$ python3 -q
>>> import numpy as np
>>> np.set_printoptions(precision=3, suppress=True, linewidth=120, legacy="1.25")
>>> arr = np.load("a.npy")
>>> arr
array([[ -7.145, -13.278,  49.065,  29.47 ,   8.915,  12.684],
       [ 19.143,  10.542,   3.729,  -1.033,  -1.951,  25.106],
       [ 19.156,   9.969,   4.788,  -0.118,  -2.171,  24.046],
       [ -7.432, -10.357,  47.054,  29.731,   7.929,  12.855],
       [-10.121, -11.709,  48.947,  28.63 ,   7.723,  12.668],
       [ 21.085,  12.459,   2.719,   1.785,   0.421,  23.902],
       [ -8.66 , -10.15 ,  47.375,  28.678,   6.56 ,  11.945],
       [ -7.14 , -11.654,  47.555,  28.705,   8.512,  12.91 ],
       [ -7.706, -10.968,  47.737,  26.144,   9.725,  11.25 ],
       [ 20.742,   9.32 ,   6.556,  -0.818,  -2.108,  24.121],
       [ 19.251,   9.853,   4.092,  -0.199,  -1.712,  25.108],
       [ 20.344,  10.351,   4.376,  -1.636,  -1.973,  22.479],
       [ -7.36 , -10.842,  48.414,  26.459,   8.015,  12.659],
       [ -8.082, -13.252,  47.235,  28.65 ,   6.571,  12.177],
       [ 20.154,  10.915,   5.067,   0.74 ,  -0.962,  22.313],
       [ 19.287,   9.568,   4.431,   0.118,  -2.561,  24.022],
       [ 20.052,  11.008,   4.909,   0.114,   0.608,  23.971],
       [ -5.645, -12.493,  47.385,  27.449,   6.833,  10.31 ],
       [ 19.889,   9.079,   4.277,  -1.717,  -0.945,  25.168]])
>>> P = arr @ np.linalg.solve(arr.T @ arr, arr.T)
>>> np.round(np.linalg.eigvalsh(P), 3) + 0
array([0., 0., 0., 0., 0., 0., 0., 0., 0., 0., 0., 0., 0., 1., 1., 1., 1., 1., 1.])
>>> np.round(np.trace(P), 3)
6.0
>>> np.allclose(P @ P, P)
True
>>> P @ arr[:, 5]
array([12.684, 25.106, 24.046, 12.855, 12.668, 23.902, 11.945, 12.91 , 11.25 , 24.121, 25.108, 22.479, 12.659, 12.177,
       22.313, 24.022, 23.971, 10.31 , 25.168])
